In [1]: import numpy as np

In [2]: np.set_printoptions(suppress=True, linewidth=200)

In [3]: K = np.array([[-4, 5, 0, 0, 0, 0],
   ...:     [1, -1, 0, 0, 0, 0],
   ...:     [-3, 3, 0, 0, 0, 0],
   ...:     [0, 0, -4, 5, 0, 0],
   ...:     [0, 0, 1, -1, 0, 0],
   ...:     [0, 0, -3, 3, 0, 0],
   ...:     [0, 0, 0, 0, -4, 5],
   ...:     [0, 0, 0, 0, 1, -1],
   ...:     [0, 0, 0, 0, -3, 3]])

In [4]: A2 = np.c_[K[:, :2] @ np.array([[7, 8], [6, 8]]), np.array([-1, -3, -3, -3, 3, -1, 1, -2, -3])]

In [5]: A2
Out[5]: 
array([[ 2,  8, -1],
       [ 1,  0, -3],
       [-3,  0, -3],
       [ 0,  0, -3],
       [ 0,  0,  3],
       [ 0,  0, -1],
       [ 0,  0,  1],
       [ 0,  0, -2],
       [ 0,  0, -3]])

In [6]: np.round(np.linalg.norm(np.linalg.qr(K)[0].T @ A2, axis=0) ** 2 / ((A2 ** 2).sum(axis=0) + 1e-12), 3)
Out[6]: array([1.   , 1.   , 0.444])

In [7]: np.linalg.matrix_rank(A2)
Out[7]: np.int64(3)

In [8]: np.linalg.matrix_rank(np.c_[K, A2])
Out[8]: np.int64(7)

In [9]: W0 = np.array([[0.5, 0.0, 0.5, 0.0],
   ...:     [0.5, 0.5, 0.0, 0.0],
   ...:     [0.0, 0.5, 0.5, 0.0],
   ...:     [0.0, 0.0, 0.0, 1.0]])

In [10]: O, r_ = np.linalg.qr(W0)

In [11]: np.allclose(r_.T @ r_, W0.T @ W0)
Out[11]: True

In [12]: np.round(np.abs(np.diag(r_)), 3)
Out[12]: array([0.707, 0.612, 0.577, 1.   ])

In [13]: round(float(np.trace(O @ O.T)), 3)
Out[13]: 4.0

In [14]: O.round(3)
Out[14]: 
array([[-0.707,  0.408,  0.577,  0.   ],
       [-0.707, -0.408, -0.577,  0.   ],
       [-0.   , -0.816,  0.577,  0.   ],
       [-0.   , -0.   , -0.   ,  1.   ]])

In [15]: r_.round(3)
Out[15]: 
array([[-0.707, -0.354, -0.354,  0.   ],
       [ 0.   , -0.612, -0.204,  0.   ],
       [ 0.   ,  0.   ,  0.577,  0.   ],
       [ 0.   ,  0.   ,  0.   ,  1.   ]])

In [16]: O.shape, r_.shape
Out[16]: ((4, 4), (4, 4))

In [17]: P = np.triu(np.array([[3, 3, 3, 5], [1, 6, 6, 8], [9, 0, 8, 0], [9, 4, 5, 7]]), 1) + np.eye(4)

In [18]: A2 = P @ r_ @ np.linalg.inv(P)

In [19]: np.linalg.matrix_rank(A2)
Out[19]: np.int64(4)

In [20]: A2 = np.linalg.inv(W0)

In [21]: W0 @ A2
Out[21]: 
array([[1., 0., 0., 0.],
       [0., 1., 0., 0.],
       [0., 0., 1., 0.],
       [0., 0., 0., 1.]])

In [22]: np.allclose(A2, W0.T)
Out[22]: False

In [23]: A2
Out[23]: 
array([[ 1.,  1., -1.,  0.],
       [-1.,  1.,  1.,  0.],
       [ 1., -1.,  1.,  0.],
       [ 0.,  0.,  0.,  1.]])

In [24]: r0 = np.array([0, 1, 5, 3])

In [25]: A2 = W0 + np.outer(r0, np.eye(4)[1])

In [26]: A2
Out[26]: 
array([[0.5, 0. , 0.5, 0. ],
       [0.5, 1.5, 0. , 0. ],
       [0. , 5.5, 0.5, 0. ],
       [0. , 3. , 0. , 1. ]])

In [27]: np.linalg.matrix_rank(A2 - W0)
Out[27]: np.int64(1)

In [28]: np.round(np.sort(np.abs(np.linalg.eigvals(W0)))[::-1], 3)
Out[28]: array([1. , 1. , 0.5, 0.5])

In [29]: np.round(np.linalg.matrix_power(W0, 100), 3)
Out[29]: 
array([[0.333, 0.333, 0.333, 0.   ],
       [0.333, 0.333, 0.333, 0.   ],
       [0.333, 0.333, 0.333, 0.   ],
       [0.   , 0.   , 0.   , 1.   ]])

In [30]: pr = np.eye(4)[3]

In [31]: for _ in range(7):
    ...:     pr = pr @ W0
    ...:     print(pr.round(3))
    ...: 
[0. 0. 0. 1.]
[0. 0. 0. 1.]
[0. 0. 0. 1.]
[0. 0. 0. 1.]
[0. 0. 0. 1.]
[0. 0. 0. 1.]
[0. 0. 0. 1.]

In [32]: A2 = np.array([[8, 3], [1, 0]])

In [33]: basis = np.array([[-2, 3], [0, -2]])

In [34]: E = np.block([[A2, np.array([[-1, 1], [-1, 3]])], [np.zeros((2, 2)), basis]])

In [35]: E
Out[35]: 
array([[ 8.,  3., -1.,  1.],
       [ 1.,  0., -1.,  3.],
       [ 0.,  0., -2.,  3.],
       [ 0.,  0.,  0., -2.]])

In [36]: O, r_ = np.linalg.qr(E)

In [37]: round(abs(r_[0, 0]), 3), round(float(np.linalg.norm(E[:, 0])), 3)
Out[37]: (np.float64(8.062), 8.062)

In [38]: O.round(3)
Out[38]: 
array([[-0.992, -0.124,  0.   ,  0.   ],
       [-0.124,  0.992,  0.   ,  0.   ],
       [-0.   , -0.   ,  1.   ,  0.   ],
       [-0.   , -0.   , -0.   ,  1.   ]])

In [39]: O.shape, r_.shape
Out[39]: ((4, 4), (4, 4))

In [40]: np.round(O.T @ O, 3) + 0
Out[40]: 
array([[1., 0., 0., 0.],
       [0., 1., 0., 0.],
       [0., 0., 1., 0.],
       [0., 0., 0., 1.]])

In [41]: np.allclose(r_.T @ r_, E.T @ E)
Out[41]: True

In [42]: np.round(np.abs(np.diag(r_)), 3)
Out[42]: array([8.062, 0.372, 2.   , 2.   ])

In [43]: ev, vecs = np.linalg.eigh(O)

In [44]: x0 = np.array([0, 3, 1, 2])

In [45]: round(float(x0 @ O @ x0 / (x0 @ x0)), 3), ev[0], ev[-1]
Out[45]: (0.995, np.float64(-1.0), np.float64(1.0))

In [46]: np.round(np.linalg.eigvalsh(O[1:, 1:]), 3)
Out[46]: array([0.992, 1.   , 1.   ])

In [47]: np.round(x0 @ O @ x0, 3)
Out[47]: np.float64(13.931)

In [48]: P = np.triu(np.array([[3, -1, 1, -2], [0, -3, -3, -3], [2, -1, 2, -3], [-3, -2, 0, 2]]), 1) + np.eye(4)

In [49]: A2 = P @ E @ np.linalg.inv(P)

In [50]: P @ E - E @ P
Out[50]: 
array([[-1.,  8.,  0., 26.],
       [ 0.,  1.,  5., -4.],
       [ 0.,  0.,  0.,  0.],
       [ 0.,  0.,  0.,  0.]])

In [51]: np.round(np.linalg.det(A2), 3)
Out[51]: np.float64(-12.0)

In [52]: np.linalg.matrix_rank(A2)
Out[52]: np.int64(4)

In [53]: np.trace(A2), np.trace(E)
Out[53]: (np.float64(4.0), np.float64(4.0))

In [54]: A2
Out[54]: 
array([[  7.,  10.,  21., 112.],
       [  1.,   1.,   7.,  26.],
       [  0.,   0.,  -2.,   3.],
       [  0.,   0.,   0.,  -2.]])

In [55]: np.round(np.poly(A2), 3)
Out[55]: array([  1.,  -4., -31., -44., -12.])

In [56]: np.round(np.linalg.det(A2.T), 3)
Out[56]: np.float64(-12.0)

In [57]: np.einsum("ii->", A2)
Out[57]: np.float64(4.0)

In [58]: np.round(np.linalg.eigvals(A2), 3)
Out[58]: array([ 8.359, -0.359, -2.   , -2.   ])

In [59]: np.einsum("ij,ji->", A2, A2)
Out[59]: np.float64(78.0)

In [60]: Uu, s = np.linalg.svd(E)
ValueError: too many values to unpack (expected 2)


In [61]: Uu, s, Vt = np.linalg.svd(E, full_matrices=False)

In [62]: np.round(np.abs(Vt[0]), 3)
Out[62]: array([0.903, 0.33 , 0.158, 0.227])

In [63]: np.allclose(Uu * s @ Vt, E)
Out[63]: True

In [64]: Uu.shape, s.shape, Vt.shape
Out[64]: ((4, 4), (4,), (4, 4))

In [65]: (s > 1e-8).sum()
Out[65]: np.int64(4)

In [66]: mat = np.loadtxt("test9.csv", delimiter=",")

In [67]: mat
Out[67]: 
array([[  0.066,   5.89 ,   6.022,  -1.916,   0.037],
       [  0.022,  -6.003,  -0.01 ,  -1.999,   6.089],
       [ -0.015,  -3.071, -11.865,   7.046,  -9.046],
       [ -0.065,   9.005,   5.879,  -1.128,  -3.027]])

In [68]: rng = np.random.default_rng(74271)

In [69]: A2 = mat + rng.integers(-2, 3, (4, 3)) @ rng.integers(-2, 3, (3, 5))

In [70]: A2.round(3)
Out[70]: 
array([[ -3.934,  15.89 ,   8.022,  -5.916,  10.037],
       [  6.022, -14.003,  -0.01 ,   0.001,  -1.911],
       [ -8.015,   2.929, -13.865,   7.046,  -3.046],
       [  2.935,  10.005,  -1.121,  -0.128,  -2.027]])

In [71]: np.linalg.matrix_rank(A2 - mat, tol=1e-8)
Out[71]: np.int64(3)

In [72]: np.abs(A2 - mat).sum(axis=1)
Out[72]: array([30., 24., 22., 13.])
